$ ipython --no-banner

In [1]: import numpy as np

In [2]: from numpy import linalg as LA

In [3]: np.set_printoptions(suppress=True, linewidth=160)

In [4]: K = np.loadtxt("run18.csv", delimiter=",")

In [5]: K
Out[5]: 
array([[8., 7., 0., 0., 0., 0., 0., 0.],
       [0., 0., 0., 2., 0., 0., 4., 0.],
       [0., 0., 0., 0., 6., 9., 0., 0.],
       [0., 4., 0., 0., 0., 0., 3., 0.],
       [0., 0., 0., 0., 1., 0., 7., 0.],
       [0., 0., 0., 0., 0., 0., 0., 0.],
       [0., 0., 0., 0., 0., 0., 3., 0.]])

In [6]: W = np.array([[6, 4, 8, 8, 4, 4],
   ...:     [0, 9, 4, 6, 6, 1],
   ...:     [9, 5, 6, 8, 5, 1],
   ...:     [3, 9, 5, 1, 8, 4],
   ...:     [0, 0, 4, 5, 9, 5],
   ...:     [9, 3, 5, 1, 5, 9],
   ...:     [0, 9, 6, 2, 9, 9],
   ...:     [6, 5, 0, 1, 4, 9]])

In [7]: coef = np.array([2, 0, 3, 5, 1, 5])

In [8]: H = np.maximum(K @ W + coef, 0)

In [9]: H
Out[9]: 
array([[ 50.,  95.,  95., 111.,  75.,  44.],
       [  8.,  54.,  37.,  15.,  53.,  49.],
       [ 83.,  27.,  72.,  44., 100., 116.],
       [  2.,  63.,  37.,  35.,  52.,  36.],
       [  2.,  63.,  49.,  24.,  73.,  73.],
       [  2.,   0.,   3.,   5.,   1.,   5.],
       [  2.,  27.,  21.,  11.,  28.,  32.]])

In [10]: np.round((H > 0).mean(axis=0), 1)
Out[10]: array([1. , 0.9, 1. , 1. , 1. , 1. ])

In [11]: LA.matrix_rank(H)
Out[11]: np.int64(6)

In [12]: (H > 0).astype(int)
Out[12]: 
array([[1, 1, 1, 1, 1, 1],
       [1, 1, 1, 1, 1, 1],
       [1, 1, 1, 1, 1, 1],
       [1, 1, 1, 1, 1, 1],
       [1, 1, 1, 1, 1, 1],
       [1, 0, 1, 1, 1, 1],
       [1, 1, 1, 1, 1, 1]])

In [13]: Z = np.array([[0, 2, 1], [1, 1, 2], [2, 0, 2], [1, 0, 0], [1, 1, 2], [1, 1, 1]])

In [14]: W @ Z
Out[14]: 
array([[36, 24, 42],
       [30, 16, 39],
       [31, 29, 42],
       [32, 27, 51],
       [27, 14, 31],
       [28, 35, 44],
       [41, 27, 57],
       [19, 30, 33]])

In [15]: H @ Z
Out[15]: 
array([[515., 314., 624.],
       [245., 172., 345.],
       [431., 409., 597.],
       [260., 155., 342.],
       [331., 213., 445.],
       [ 17.,  10.,  15.],
       [140.,  91., 186.]])

In [16]: (H @ Z).round(6).argmax(axis=1)
Out[16]: array([2, 2, 2, 2, 2, 0, 2])
